>>> import numpy as np
>>> from numpy import linalg as LA
>>> np.set_printoptions(suppress=True, linewidth=160)
>>> m1 = np.load("out7.npy")
>>> m1
array([[  2,   1,  -4,   3,  -2,   0,   2,  -1,   8,   1,   3],
       [ -1,   2,  -5,   2,   0,  -1,   1,  -1,   2,   6,  -2],
       [  3,  -2,   2,   3,   5,   5,   8,  -3,   2,   0,  -1],
       [  0,  -2,  -2,  -2,   1,  -2,  -3,  -1,   2,   2,   3],
       [  4,   1,  -1,   4,   2,   6,   4,  -6,  -1,   1,  -1],
       [  0,   1,  -2,   2,   1,   1,   0,  -2,  -3,   3,  -2],
       [ -1,   2,  -5,   2,   0,  -1,   1,  -1,   2,   6,  -2],
       [  4,   0,   1,   2,   1,   5,   4,  -4,   2,  -2,   1],
       [ -2,   1,   4,  -1,  -3,   7,   1,   2,  -4,  -2,  -8],
       [ -5,   0,  -1,  -4,  -2,   3,  -2,   4,   1,   1,  -2],
       [  1,   1,  -6,   7,   0,   6,   4,  -3,   4,   0,  -1],
       [  1,   0,   2,  -1,   2,   3,   3,  -2,  -1,   0,  -2],
       [ -4,   2,  -7,   1,  -2,   2,   0,   1,   1,   3,  -5],
       [  2,   2,   4,   1,   0,   7,   6,  -1,   2,   0,  -1],
       [ -3,   3,   0,  -1,  -2,   0,   3,   4,   5,   5,  -2],
       [  0,   0,   0,   0,   0,   0,   0,   0,   0,   0,   0],
       [  2,  -2,   5,   2,  -1,   1,   3,   1,   2,   3,   0],
       [  1,   0,   1,   1,   1,   9,   2,  -5,  -8,  -1, -10],
       [  1,   2,  -1,   4,   3,   1,   2,  -4,  -1,   4,  -1],
       [  3,  -1,   3,   1,   0,   2,   0,  -3,  -3,  -1,  -3],
       [  3,   0,   8,   3,   2,   6,   5,  -2,  -3,   0,  -4],
       [  5,  -3,  -1,   4,   3,   2,   1,  -5,   5,  -1,   7],
       [ -2,  -1,  -2,  -1,   0,   6,   4,   1,   1,  -2,  -5],
       [ -5,   2,   1,  -2,  -3,   5,   1,   5,  -1,  -1,  -5],
       [ -1,   2,  -1,  -1,  -1,  -2,  -1,   0,   2,   2,   0],
       [ -4,   2,  -3,  -2,  -3,   1,  -2,   2,   1,  -1,  -3],
       [ -2,   2,   3,  -1,  -1,   2,   2,   3,   0,   2,  -2],
       [  2,  -3,   1,   4,  -4,   0,   2,   4,  11,   6,   6],
       [  4,  -2,   2,   6,  -4,   0,   1,   1,   6,   1,   5],
       [  5,   1,  -2,   7,   4,   6,   8,  -7,   4,   3,   0],
       [  9,  -1,   6,  10,   1,   6,   6,  -8,   1,   4,  -1],
       [ -1,  -2,  -4,  -2,  -2,   1,  -3,  -1,   3,   1,  -3],
       [  3,  -1,   4,   2,   5,   5,   6,  -4,  -1,  -1,  -1],
       [  3,   0,  -2,  -1,   1,   1,   0,  -5,   6,   2,   4],
       [  2,  -1,  -1,   5,   0,   7,   3,  -2,   2,  -6,   1],
       [  3,   0,   3,   5,  -3,  -1,  -1,  -2,  -1,   7,  -3],
       [ -1,   2,  -1,  -1,  -1,  -2,  -1,   0,   2,   2,   0],
       [  0,   0,   0,   0,   0,   0,   0,   0,   0,   0,   0],
       [  1,  -1,   4,  -2,   0,   2,  -1,  -1,  -1,   3,  -2],
       [  7,  -5,   3,   5,  -3,   0,  -2,  -3,   5,   2,   5]])
>>> Y = np.c_[m1[:, :8] @ np.array([[1, 2, -1, 2, 1, -1, 0, 2],
...     [-1, 0, 2, -2, 1, -1, 0, 2],
...     [1, 2, -1, 2, -2, 2, 1, -1],
...     [2, 0, 1, 2, 1, 0, 1, -2],
...     [1, -1, 1, -2, 1, 2, 0, 2],
...     [0, 0, 0, -1, -2, -1, -1, -2],
...     [0, 0, 1, -2, 0, -1, -1, 2],
...     [-1, 2, -1, 1, 1, 1, 2, 2]]), np.array([0, -2, -2, 3, -2, -1, -3, -3, -2, 0, -3, 0, 2, -2, -3, 3, 0, 2, 1, -3, -3, -1, 2, -2, 2, -2, 0, -3, -2, 0, 2, 3, 2, 3, 0, -1, -1, -2, 3, 0])]
>>> Y
array([[  2,  -4,   8,  -1,  11, -18,  -5,   2,   0],
       [ -3, -14,  14, -14,  14, -12,  -5,   5,  -2],
       [ 21,  -1,  10, -14,  -8,  -3, -14,   4,  -2],
       [ -2,  -7,  -5,   1,   4,   4,  -1,   0,   3],
       [ 18,  -8,  15, -12,  -5, -19, -19,  -9,  -2],
       [  4,  -9,   9,  -7,   4,  -6,  -5,  -4,  -1],
       [ -3, -14,  14, -14,  14, -12,  -5,   5,  -3],
       [ 14,   1,   6,  -5,  -9, -13, -14,  -5,  -3],
       [ -6,  11,  -5,  -1, -25,  -3,  -1, -18,  -2],
       [-20,  -2,  -6, -11, -11,   2,   2,  -7,   0],
       [ 11, -16,  21, -15,   6, -27, -15, -14,  -3],
       [  5,   0,   3, -11, -10,  -1,  -9,   2,   0],
       [-14, -18,  13, -21,   8, -17,  -6,  -5,   2],
       [  7,  10,   6, -10, -18, -10, -10,  -2,  -2],
       [-14,   4,   5, -12,   1,  -3,   4,  12,  -3],
       [  0,   0,   0,   0,   0,   0,   0,   0,   3],
       [ 11,  17,  -8,  18, -10,   5,   5,  -5,   0],
       [ 10,  -7,   7, -14, -22, -13, -19, -23,   2],
       [ 13, -11,  17, -11,   6,  -6,  -8,  -1,   1],
       [ 12,   6,  -4,  11, -10,  -1,  -4, -11,  -3],
       [ 21,  16,   1,   6, -22,   4,  -4, -10,  -3],
       [ 23,  -5,   3,   7,   2,  -6, -10,  -9,  -1],
       [ -6,  -6,   4, -21, -11, -10, -11,  -4,   2],
       [-18,   5,  -1, -12, -15,  -2,   3,  -7,  -2],
       [ -7,  -3,   3,  -4,   5,  -2,   1,   5,   2],
       [-18,  -7,   2, -11,  -1,  -7,   0,  -5,  -2],
       [ -7,   9,   0,  -5,  -9,   3,   4,   3,   0],
       [  6,  18, -11,  28,   1,  -3,  11,  -7,  -3],
       [ 15,  18,  -8,  35,   1,  -6,   9, -14,  -2],
       [ 27, -12,  25, -19,   2, -23, -23,  -2,   0],
       [ 45,  13,   8,  24, -13, -14, -12, -24,   2],
       [ -8, -10,  -5,  -2,  -2,  -8,  -6, -12,   3],
       [ 21,   1,   8, -11, -13,   1, -13,   0,   2],
       [  5,  -9,   4,  -8,   0, -11, -14,   0,   3],
       [ 14,  -2,   7,  -1,  -8, -15, -10, -19,   0],
       [ 15,  11,  -3,  29,  -1,  -3,   6, -17,  -1],
       [ -7,  -3,   3,  -4,   5,  -2,   1,   5,  -1],
       [  0,   0,   0,   0,   0,   0,   0,   0,  -2],
       [  3,   8,  -9,   7, -15,   6,  -1,  -8,   3],
       [ 25,  17, -17,  47,  -5,  -3,   4, -25,   0]])
>>> np.round(LA.lstsq(m1, Y[:, 0])[0], 2) + 0
array([ 1., -1.,  1.,  2.,  1.,  0.,  0., -1.,  0.,  0.,  0.])
>>> np.round(LA.norm(Y - m1 @ LA.lstsq(m1, Y)[0], axis=0), 2) + 0
array([0.  , 0.  , 0.  , 0.  , 0.  , 0.  , 0.  , 0.  , 9.97])
>>> np.round(LA.norm(LA.qr(m1)[0].T @ Y, axis=0) ** 2 / ((Y ** 2).sum(axis=0) + 1e-12), 2)
array([1.  , 1.  , 1.  , 1.  , 1.  , 1.  , 1.  , 1.  , 0.43])
>>> LA.matrix_rank(np.c_[m1, Y])
np.int64(12)
>>> cen = m1 - m1.mean(axis=0)
>>> V = LA.svd(cen)[2][:10]
>>> Y = cen - cen @ V.T @ V
>>> LA.norm(Y, axis=1).round(6).argmax()
np.int64(16)
>>> round(float(LA.norm(Y) / LA.norm(cen)), 2)
0.01
>>> np.round(np.diag(V.T @ V), 2)
array([0.65, 0.94, 0.99, 1.  , 0.84, 0.99, 0.9 , 0.74, 0.99, 1.  , 0.96])
>>> E = np.array([[1, -3, 9, -27],
...     [1, -2, 4, -8],
...     [1, -1, 1, -1],
...     [1, 0, 0, 0],
...     [1, 1, 1, 1]])
>>> Q = E.astype(float).copy()
>>> for j in range(4):
...     Q[:, j] -= Q[:, :j] @ (Q[:, :j].T @ Q[:, j])
...     Q[:, j] /= LA.norm(Q[:, j])
... 
>>> np.round(Q.T @ E, 2) + 0
array([[  2.24,  -2.24,   6.71, -15.65],
       [  0.  ,   3.16,  -6.32,  20.24],
       [  0.  ,   0.  ,   3.74, -11.22],
       [  0.  ,   0.  ,   0.  ,   3.79]])
>>> Q.round(2) + 0
array([[ 0.45, -0.63,  0.53, -0.32],
       [ 0.45, -0.32, -0.27,  0.63],
       [ 0.45,  0.  , -0.53,  0.  ],
       [ 0.45,  0.32, -0.27, -0.63],
       [ 0.45,  0.63,  0.53,  0.32]])
